$ python -q
>>> import numpy as np
>>> from numpy import linalg as LA
>>> np.set_printoptions(precision=3, suppress=True, linewidth=120)
>>> W0 = np.array([[-5, -2, -2, 1, -3, 1, 3],
...     [0, 1, -3, 5, 2, -4, 1],
...     [0, -1, -4, 4, -5, 3, -1],
...     [-1, 3, 0, 3, 4, 5, -2],
...     [-1, -1, -1, 2, -1, 4, 5],
...     [2, 5, -4, -5, 4, -1, 3],
...     [0, -3, -2, -3, 2, -1, 5],
...     [0, 0, 2, 4, 5, -3, 1],
...     [-1, -2, 0, 2, 5, -1, -3]])
>>> W0
array([[-5, -2, -2,  1, -3,  1,  3],
       [ 0,  1, -3,  5,  2, -4,  1],
       [ 0, -1, -4,  4, -5,  3, -1],
       [-1,  3,  0,  3,  4,  5, -2],
       [-1, -1, -1,  2, -1,  4,  5],
       [ 2,  5, -4, -5,  4, -1,  3],
       [ 0, -3, -2, -3,  2, -1,  5],
       [ 0,  0,  2,  4,  5, -3,  1],
       [-1, -2,  0,  2,  5, -1, -3]])
>>> proj = W0 @ LA.solve(W0.T @ W0, W0.T)
>>> np.allclose(proj @ proj, proj)
True
>>> LA.matrix_rank(np.eye(9) - proj)
np.int64(2)
>>> arr = np.loadtxt("arr.csv", delimiter=",")
>>> arr
array([[-28.556,  -5.907,   0.665,   4.857,   2.217,  -1.143,   9.026],
       [  9.487,  -3.364,   0.966,  -7.796,  -1.634,   8.437,  -4.068],
       [ 10.852,  -7.443,   1.689,   2.764,  -0.745, -12.418, -13.121],
       [-14.522,   5.993,  -2.843,   6.578,  -1.635,  -4.83 , -16.716],
       [ 36.053,  -2.3  ,  -0.202,   4.326,  -2.422,  -9.711,  -2.616],
       [ -1.225,   3.612,   3.403, -11.139,   4.741,   7.433,  -2.298],
       [-16.05 ,  11.423,   1.864,   2.089,   5.156, -16.633, -20.992],
       [ 22.168, -10.668,   0.01 ,  -3.705,   0.783,  -3.444,  -8.45 ],
       [  5.034,  -4.436,  -4.755, -13.189,   2.408,  -4.585,  -2.597],
       [-13.285,   1.968,  -0.239,  -4.781,  -4.318,  -0.371, -13.538],
       [ 18.478,   6.517,   5.65 ,   1.94 ,  -1.474, -20.26 ,  -1.769],
       [ 10.899,   7.851,  -3.906,   0.432,   2.868,  -4.286,   4.432],
       [  6.521,  12.203,  -1.864,   6.539,   1.146, -14.07 ,  21.516],
       [-20.929,   3.252,   0.538,   1.115,  -0.404,   3.527,  -6.538],
       [  5.557,   3.218,  -2.991,   4.625,  -3.849,  -4.354,  -4.63 ],
       [  5.207,  -7.084,  -0.715,   0.843,  -4.252,  -8.875,  -3.767],
       [ -6.879,   5.22 ,  -4.06 ,  -3.676,  -4.948,  -4.712,   1.465],
       [ -8.386,   5.955,  -6.311,   6.653,   0.023,  11.072,  -3.899],
       [-15.599,   1.259,   1.43 ,  -2.157,  -2.761,  -6.598,  11.921],
       [-13.79 ,   6.587,   0.387,   3.719,   3.313,  -8.124,   8.651],
       [-34.25 ,   1.64 ,  -4.857,   5.255,   6.403, -22.662,  -8.448],
       [  9.317,  13.262,   2.824,   4.738,   2.7  ,   9.772, -23.309],
       [ 10.373,   2.24 ,   1.004,   8.264,  -3.038, -11.327, -11.365],
       [ -5.911,  -8.844,   0.476,  -1.111,  -5.918,   5.323,  18.119],
       [-31.462,   4.333,   0.186,   4.636,   7.979,  13.281,  -7.118],
       [ -6.547,   4.611,   0.429, -10.443,  -5.951, -10.922,  30.491],
       [-11.088,   2.023,  -3.086,  -7.985,   4.409,  12.319,  39.568],
       [ 20.075,   7.389,  -1.05 ,  -2.16 ,   0.377,  10.175,  -7.518],
       [-17.566, -11.259,  -0.19 ,   5.263,   1.287,  -6.257,   0.254],
       [ 14.824,   0.388,   1.777,  -3.345,   0.043,  -3.533, -27.803],
       [ 28.15 ,  -6.788,  -0.533,  -3.466,  -5.945,  -2.672,  16.697],
       [ -0.84 ,   2.112,   0.234,  -3.836,   0.323,  -4.877, -27.724]])
>>> x = np.array([-1, 2, -2, 1, 2, 1, 2])
>>> rhs = arr @ x
>>> np.round(LA.pinv(arr) @ arr, 3) + 0
array([[1., 0., 0., 0., 0., 0., 0.],
       [0., 1., 0., 0., 0., 0., 0.],
       [0., 0., 1., 0., 0., 0., 0.],
       [0., 0., 0., 1., 0., 0., 0.],
       [0., 0., 0., 0., 1., 0., 0.],
       [0., 0., 0., 0., 0., 1., 0.],
       [0., 0., 0., 0., 0., 0., 1.]])
>>> LA.lstsq(arr, rhs)[0]
array([-1.,  2., -2.,  1.,  2.,  1.,  2.])
>>> rng = np.random.default_rng(228)
>>> rhs = rhs + 0.02 * rng.normal(size=32)
>>> rhs
array([ 41.624, -28.898, -66.502,  -2.764, -55.68 ,   2.853, -11.054, -66.034, -22.574, -23.127, -41.559,  23.354,
        59.371,  17.122,  -9.831, -41.984,  10.13 ,  42.908,  24.838,  45.703,  25.75 , -15.162, -39.787,  15.924,
        59.41 ,  42.624, 113.59 ,  -9.458,  -2.465, -80.047, -25.278, -58.926])
>>> beta, *_ = LA.lstsq(arr, rhs)
>>> round(float(LA.norm(rhs - arr @ beta)), 3)
0.102
>>> E = np.minimum.outer(np.arange(1, 6), np.arange(1, 6)) * 3
>>> E
array([[ 3,  3,  3,  3,  3],
       [ 3,  6,  6,  6,  6],
       [ 3,  6,  9,  9,  9],
       [ 3,  6,  9, 12, 12],
       [ 3,  6,  9, 12, 15]])
>>> # symmetric, so the eigenvalues are real
>>> proj = np.triu(np.array([[1, 1, 3, 2, 1],
...     [3, 3, 2, 3, 2],
...     [1, 3, 1, 3, 2],
...     [1, 3, 0, 3, 0],
...     [3, 3, 3, 3, 0]]), 1) + np.eye(5)
>>> A2 = proj @ E @ LA.inv(proj)
>>> np.round(LA.det(A2), 3)
np.float64(243.0)
>>> A2
array([[ 24.,  21., -51., 114., 111.],
       [ 24.,  24., -51., 117., 120.],
       [ 18.,  18., -36.,  87.,  93.],
       [  3.,   3.,  -6.,  15.,  15.],
       [  3.,   3.,  -6.,  15.,  18.]])
>>> LA.matrix_rank(A2)
np.int64(5)
>>> proj @ E - E @ proj
array([[ 21.,  39.,  45.,  45.,  57.],
       [ 21.,  39.,  42.,  36.,  57.],
       [ 15.,  27.,  24.,   9.,  33.],
       [  0.,  -3., -21., -51., -33.],
       [  0.,  -3., -21., -51., -33.]])
>>> np.trace(A2), np.trace(E)
(np.float64(45.0), np.int64(45))
>>> A2 = E / LA.norm(E, axis=1, keepdims=True)
>>> G = A2 @ A2.T
>>> G[0]
array([1.   , 0.976, 0.949, 0.923, 0.905])
>>> LA.norm(A2, axis=1)
array([1., 1., 1., 1., 1.])
>>> (G - 2 * np.eye(5)).round(6).argmax(axis=1)
array([1, 2, 3, 4, 3])
>>> G
array([[1.   , 0.976, 0.949, 0.923, 0.905],
       [0.976, 1.   , 0.986, 0.966, 0.948],
       [0.949, 0.986, 1.   , 0.99 , 0.977],
       [0.923, 0.966, 0.99 , 1.   , 0.994],
       [0.905, 0.948, 0.977, 0.994, 1.   ]])
>>> x = np.array([-2, 0, 2, -3, -1])
>>> rhs = E @ x
>>> beta, lr = np.zeros(5), 1 / LA.norm(E, 2) ** 2
>>> for i in range(4):
...     beta -= lr * E.T @ (E @ beta - rhs)
...     if i % 1 == 0: print(i, round(LA.norm(E @ beta - rhs), 3))
... 
0 5.717
1 5.684
2 5.651
3 5.619
>>> round(LA.cond(E), 3)
np.float64(45.455)
>>> beta
array([-0.278, -0.519, -0.735, -0.926, -1.024])
>>> evals, vecs = LA.eigh(E)
>>> evals
array([ 0.815,  1.06 ,  1.749,  4.346, 37.031])
>>> np.round(vecs.T @ E @ vecs, 3) + 0
array([[ 0.815,  0.   ,  0.   ,  0.   ,  0.   ],
       [ 0.   ,  1.06 ,  0.   ,  0.   ,  0.   ],
       [ 0.   ,  0.   ,  1.749,  0.   ,  0.   ],
       [ 0.   ,  0.   ,  0.   ,  4.346,  0.   ],
       [ 0.   ,  0.   ,  0.   ,  0.   , 37.031]])
>>> (evals > 1e-8).sum(), (evals < -1e-8).sum()
(np.int64(5), np.int64(0))
>>> LA.svd(E, compute_uv=False)
array([37.031,  4.346,  1.749,  1.06 ,  0.815])
>>> vecs @ np.diag(evals) @ vecs.T
array([[ 3.,  3.,  3.,  3.,  3.],
       [ 3.,  6.,  6.,  6.,  6.],
       [ 3.,  6.,  9.,  9.,  9.],
       [ 3.,  6.,  9., 12., 12.],
       [ 3.,  6.,  9., 12., 15.]])
>>> np.abs(vecs[:, -1])
array([0.17 , 0.326, 0.456, 0.549, 0.597])
>>> np.round(vecs.T @ vecs, 3) + 0
array([[1., 0., 0., 0., 0.],
       [0., 1., 0., 0., 0.],
       [0., 0., 1., 0., 0.],
       [0., 0., 0., 1., 0.],
       [0., 0., 0., 0., 1.]])
>>> LA.eigvalsh(E + 5 * np.eye(5))
array([ 5.815,  6.06 ,  6.749,  9.346, 42.031])
>>> Q, vecs = LA.qr(E[:, :4])[0], LA.qr(E[:, 4:])[0]
>>> s = LA.svd(Q.T @ vecs, compute_uv=False)
>>> s
array([0.995])
>>> np.degrees(np.arccos(s.clip(0, 1)))
array([5.471])
>>> K = np.load("w.npy")
>>> K
array([[  8, -10,  -6,   4,  -5,  -3],
       [ 10,  12, -10,   5,   6,  -5],
       [ -2,   6,  -2,  -1,   3,  -1],
       [  8, -10,  -6,   0,   0,   0],
       [ 10,  12, -10,   0,   0,   0],
       [ -2,   6,  -2,   0,   0,   0]])
>>> G = K.T @ K
>>> LA.matrix_rank(G)
np.int64(6)
>>> np.trace(G), (K ** 2).sum()
(np.int64(1323), np.int64(1323))
>>> (K @ K.T).shape
(6, 6)
>>> r0 = np.array([1, 1, 0, 1, 0, -1])
>>> A2 = K + np.outer(r0, np.eye(6)[1])
>>> round(float(LA.det(A2) / LA.det(K)), 3), np.round(1 + LA.solve(K, r0)[1], 3)
(0.968, np.float64(0.968))
>>> A2
array([[  8.,  -9.,  -6.,   4.,  -5.,  -3.],
       [ 10.,  13., -10.,   5.,   6.,  -5.],
       [ -2.,   6.,  -2.,  -1.,   3.,  -1.],
       [  8.,  -9.,  -6.,   0.,   0.,   0.],
       [ 10.,  12., -10.,   0.,   0.,   0.],
       [ -2.,   5.,  -2.,   0.,   0.,   0.]])
>>> LA.matrix_rank(LA.inv(A2) - LA.inv(K), tol=1e-8)
np.int64(1)
>>> r0, r1 = A2[5], A2[1]
>>> r0 @ r0
np.float64(33.0)
>>> r0 @ r1
np.float64(65.0)
>>> pr = (r0 @ r1) / (r0 @ r0) * r0
>>> pr
array([-3.939,  9.848, -3.939,  0.   ,  0.   ,  0.   ])
>>> LA.matrix_rank(np.outer(r0, r1))
np.int64(1)
>>> A2 = K / LA.norm(K, axis=1, keepdims=True)
>>> G = A2 @ A2.T
>>> (np.abs(G) > 0.9).astype(int)
array([[1, 0, 0, 0, 0, 0],
       [0, 1, 0, 0, 0, 0],
       [0, 0, 1, 0, 0, 0],
       [0, 0, 0, 1, 0, 0],
       [0, 0, 0, 0, 1, 0],
       [0, 0, 0, 0, 0, 1]])
>>> np.argwhere(np.triu(np.abs(G) > 0.95, 1))
array([], shape=(0, 2), dtype=int64)
>>> G
array([[ 1.   ,  0.076, -0.682,  0.894,  0.068, -0.61 ],
       [ 0.076,  1.   ,  0.585,  0.068,  0.894,  0.523],
       [-0.682,  0.585,  1.   , -0.61 ,  0.523,  0.894],
       [ 0.894,  0.068, -0.61 ,  1.   ,  0.076, -0.682],
       [ 0.068,  0.894,  0.523,  0.076,  1.   ,  0.585],
       [-0.61 ,  0.523,  0.894, -0.682,  0.585,  1.   ]])
>>> np.round(np.degrees(np.arccos(np.clip(G[1, 0], -1, 1))), 3)
np.float64(85.627)
>>> G[1]
array([0.076, 1.   , 0.585, 0.068, 0.894, 0.523])
>>> LA.norm(A2, axis=1)
array([1., 1., 1., 1., 1., 1.])
>>> np.abs(LA.svd(G)[2][-1])
array([0.384, 0.337, 0.489, 0.384, 0.337, 0.489])
>>> LA.cond(G) > 100
np.True_
>>> round(float(LA.norm(G, 2) / LA.norm(G)), 3)
0.864
>>> [round(float(x), 3) for x in LA.svd(G, compute_uv=False)[:3]]
[3.528, 2.037, 0.197]
>>> J = np.loadtxt("x.csv", delimiter=",")
>>> J
array([[  2.425,  -6.776,   6.496,  -1.715,   2.816],
       [ -8.11 ,  -5.821,   2.493,  -8.701,   3.84 ],
       [  4.427,   2.255,  -0.813,  -4.786,   1.   ],
       [ -4.524,  -2.831,   3.894,  -4.281,   3.172],
       [  2.654, -10.409,   8.43 ,  -3.931,   4.017],
       [ -6.911, -10.224,   3.49 ,  -6.232,   2.991],
       [  9.509,   8.022,  -8.009, -10.796,  -0.381],
       [ 14.772,  12.994,   0.253,  10.128,  -2.601],
       [ -6.   ,  -4.611,  -0.886, -10.192,   2.579],
       [-10.612,   0.207,  -0.42 ,   1.082,   0.185],
       [  9.195,  17.179,  -8.507,   4.686,  -4.388],
       [ -9.39 ,  -8.999,  -0.612,  -7.807,   1.844],
       [ 10.013,   3.801,  -4.186,  -4.28 ,  -0.946],
       [ -8.697,  -1.986,  -1.589,   5.328,  -2.007],
       [  5.897,  -3.588,  -1.939,  -5.524,   0.   ],
       [  6.619,  -4.811,   8.711,   6.798,   1.17 ],
       [ -9.623,   0.201,  -4.94 ,  -2.31 ,  -1.009],
       [  1.995,   0.44 ,   0.238,   6.6  ,  -2.01 ],
       [-13.059, -14.196,   5.756,  -1.193,   2.602],
       [ -0.778,  -4.024,   1.003,  -2.195,   0.803],
       [ -3.115,   0.985,   3.887,   3.909,   0.95 ],
       [  3.848,  -0.597,   7.086,  12.176,  -0.604],
       [ 12.017,   7.607,  -3.696,  -7.287,   0.426],
       [  7.315,   6.404, -10.019, -12.745,  -0.801]])
>>> proj = J @ LA.solve(J.T @ J, J.T)
>>> np.round(LA.eigvalsh(proj), 3) + 0
array([0., 0., 0., 0., 0., 0., 0., 0., 0., 0., 0., 0., 0., 0., 0., 0., 0., 0., 0., 1., 1., 1., 1., 1.])
>>> Ac = J - J.mean(axis=0)
>>> left, s, vt = LA.svd(Ac, full_matrices=False)
>>> np.round((s ** 2).sum() ** 2 / (s ** 4).sum(), 3)
np.float64(2.368)
>>> np.abs(vt[-1])
array([0.057, 0.086, 0.415, 0.263, 0.865])
>>> (np.sign(left[:, 0]) == np.sign(left[0, 0])).astype(int)
array([1, 1, 0, 1, 1, 1, 0, 0, 1, 1, 0, 1, 0, 1, 0, 0, 1, 0, 1, 1, 1, 0, 0, 0])
>>> np.round(Ac.mean(axis=0), 3) + 0
array([0., 0., 0., 0., 0.])
>>> np.abs(left[:, 0]).argmax()
np.int64(10)
>>> F = np.load("mat.npy")
>>> F
array([[4, 3, 5, 2, 3, 3, 3, 4, 3],
       [3, 4, 3, 5, 2, 3, 3, 3, 4],
       [4, 3, 4, 3, 5, 2, 3, 3, 3],
       [3, 4, 3, 4, 3, 5, 2, 3, 3],
       [3, 3, 4, 3, 4, 3, 5, 2, 3],
       [3, 3, 3, 4, 3, 4, 3, 5, 2],
       [2, 3, 3, 3, 4, 3, 4, 3, 5],
       [5, 2, 3, 3, 3, 4, 3, 4, 3],
       [3, 5, 2, 3, 3, 3, 4, 3, 4]])
>>> labels = rng.permutation(9)
>>> labels
array([2, 4, 7, 5, 3, 1, 0, 6, 8])
>>> A2 = F[labels][:, labels]
>>> np.allclose(A2, F)
False
>>> A2
array([[4, 5, 3, 2, 3, 3, 4, 3, 3],
       [4, 4, 2, 3, 3, 3, 3, 5, 3],
       [3, 3, 4, 4, 3, 2, 5, 3, 3],
       [3, 3, 5, 4, 4, 3, 3, 3, 2],
       [3, 3, 3, 5, 4, 4, 3, 2, 3],
       [3, 2, 3, 3, 5, 4, 3, 3, 4],
       [5, 3, 4, 3, 2, 3, 4, 3, 3],
       [3, 4, 3, 3, 3, 3, 2, 4, 5],
       [2, 3, 3, 3, 3, 5, 3, 4, 4]])
>>> round(float(LA.det(A2)), 3), round(LA.det(F[labels]), 3)
(19710.0, np.float64(19710.0))
